$ python3 -q
>>> import numpy as np
>>> import numpy.linalg as la
>>> np.set_printoptions(suppress=True, linewidth=160)
>>> def rd(a):
...     return np.round(a, 2) + 0
... 
>>> F = np.array([[3, -1, -3],
...     [-1, 2, 2],
...     [0, 0, 0],
...     [-1, 2, 2],
...     [0, 0, 0],
...     [1, 3, 0],
...     [0, 0, 0],
...     [0, 0, 0],
...     [-1, 2, 2],
...     [0, 0, 0],
...     [0, 0, 0],
...     [0, 0, 1],
...     [0, 0, 0],
...     [1, -2, -1],
...     [1, 3, 0],
...     [0, 0, 0],
...     [2, 1, -2]])
>>> F
array([[ 3, -1, -3],
       [-1,  2,  2],
       [ 0,  0,  0],
       [-1,  2,  2],
       [ 0,  0,  0],
       [ 1,  3,  0],
       [ 0,  0,  0],
       [ 0,  0,  0],
       [-1,  2,  2],
       [ 0,  0,  0],
       [ 0,  0,  0],
       [ 0,  0,  1],
       [ 0,  0,  0],
       [ 1, -2, -1],
       [ 1,  3,  0],
       [ 0,  0,  0],
       [ 2,  1, -2]])
>>> cent = F[[8, 0]].astype(float)
>>> for _ in range(7):
...     labels = la.norm(F[:, None] - cent, axis=-1).argmin(axis=1)
...     cent = np.array([F[labels == j].mean(axis=0) for j in range(2)])
... 
>>> labels
array([1, 0, 0, 0, 0, 0, 0, 0, 0, 0, 0, 0, 0, 1, 0, 0, 1])
>>> rd(cent[1] - cent[0])
array([ 2.07, -1.52, -2.5 ])
>>> d = la.norm(F[:, None] - F[None], axis=-1)
>>> d[3].round(6).argsort(kind="stable")[:4]
array([ 1,  3,  8, 11])
>>> rd(d[3])
array([7.07, 0.  , 3.  , 0.  , 3.  , 3.  , 3.  , 3.  , 0.  , 3.  , 3.  , 2.45, 3.  , 5.39, 3.  , 3.  , 5.1 ])
>>> np.flatnonzero(d[3] < d.mean() / 2)
array([1, 3, 8])
>>> hat = F @ la.solve(F.T @ F, F.T)
>>> rd(hat @ F[:, 1])
array([-1.,  2.,  0.,  2.,  0.,  3.,  0.,  0.,  2.,  0.,  0.,  0.,  0., -2.,  3.,  0.,  1.])
>>> rd(np.diag(hat))
array([0.54, 0.2 , 0.  , 0.2 , 0.  , 0.33, 0.  , 0.  , 0.2 , 0.  , 0.  , 0.5 , 0.  , 0.37, 0.33, 0.  , 0.31])
>>> Xc = (F - F.mean(axis=0)) / F.std(axis=0)
>>> rd(Xc.std(axis=0))
array([1., 1., 1.])
>>> b = la.lstsq(np.delete(Xc, 0, axis=1), Xc[:, 0])[0]
>>> rd(1 - np.var(Xc[:, 0] - np.delete(Xc, 0, axis=1) @ b))
np.float64(0.93)
>>> np.abs(b).argmax()
np.int64(1)
>>> m1 = np.load("out15.npy")
>>> m1
array([[  0.69,  -1.53,  -3.69],
       [  2.08,   0.57,   0.58],
       [  7.54,   1.74,   8.59],
       [ -2.31,  -1.18,  -7.1 ],
       [  6.11,   2.03,   3.88],
       [  0.15,  -2.77,  -8.34],
       [ -4.53,   0.96,   7.04],
       [ -6.31,   0.01, -32.62],
       [ -3.79,   3.56,   8.63],
       [  3.66,  -0.33,  15.5 ],
       [  6.32,  -2.38,  -2.6 ]])
>>> cent = m1[[6, 8]].astype(float)
>>> for _ in range(3):
...     labels = la.norm(m1[:, None] - cent, axis=-1).argmin(axis=1)
...     cent = np.array([m1[labels == j].mean(axis=0) for j in range(2)])
... 
>>> labels
array([0, 1, 1, 0, 1, 0, 1, 0, 1, 1, 0])
>>> np.bincount(labels)
array([5, 6])
>>> G = np.cov(m1, rowvar=False)
>>> np.median(m1, axis=0)
array([0.69, 0.01, 0.58])
>>> np.argwhere(np.triu(np.abs(np.corrcoef(m1.T)) > 0.8, 1))
array([], shape=(0, 2), dtype=int64)
>>> np.argsort(-m1.std(axis=0).round(6), kind="stable")
array([2, 0, 1])
>>> rd(np.polyfit(m1[:, 2], m1[:, 0], 1))
array([0.18, 1.04])
>>> rd(m1.std(axis=0))
array([ 4.51,  1.86, 12.24])
>>> E = np.array([[-1, 0], [0, 8]])
>>> E
array([[-1,  0],
       [ 0,  8]])
>>> # column 1 is much longer than the rest
>>> Xc = m1 - m1.mean(axis=0)
>>> left, s, VT = la.svd(Xc, full_matrices=False)
>>> np.abs(left[:, 0]).argmax()
np.int64(7)
>>> rd(Xc.mean(axis=0))
array([0., 0., 0.])
>>> rd(VT[0] * np.sign(VT[0, np.abs(VT[0]).argmax()]))
array([0.19, 0.06, 0.98])
>>> (np.sign(left[:, 0]) == np.sign(left[0, 0])).astype(int)
array([1, 0, 0, 1, 0, 1, 0, 1, 0, 0, 1])
>>> rd(s ** 2 / (s ** 2).sum())
array([0.9 , 0.09, 0.01])
>>> rd((s ** 2).sum() ** 2 / (s ** 4).sum())
np.float64(1.23)
>>> ev, V = la.eig(E)
>>> rd(np.sort(la.eigvals(E @ E)))
array([ 1., 64.])
>>> ev
array([-1.,  8.])
>>> np.prod(ev)
np.float64(-8.0)
>>> E @ V[:, 0] - ev[0] * V[:, 0]
array([0., 0.])
>>> rd(np.sort(la.eigvals(E.T)))
array([-1.,  8.])
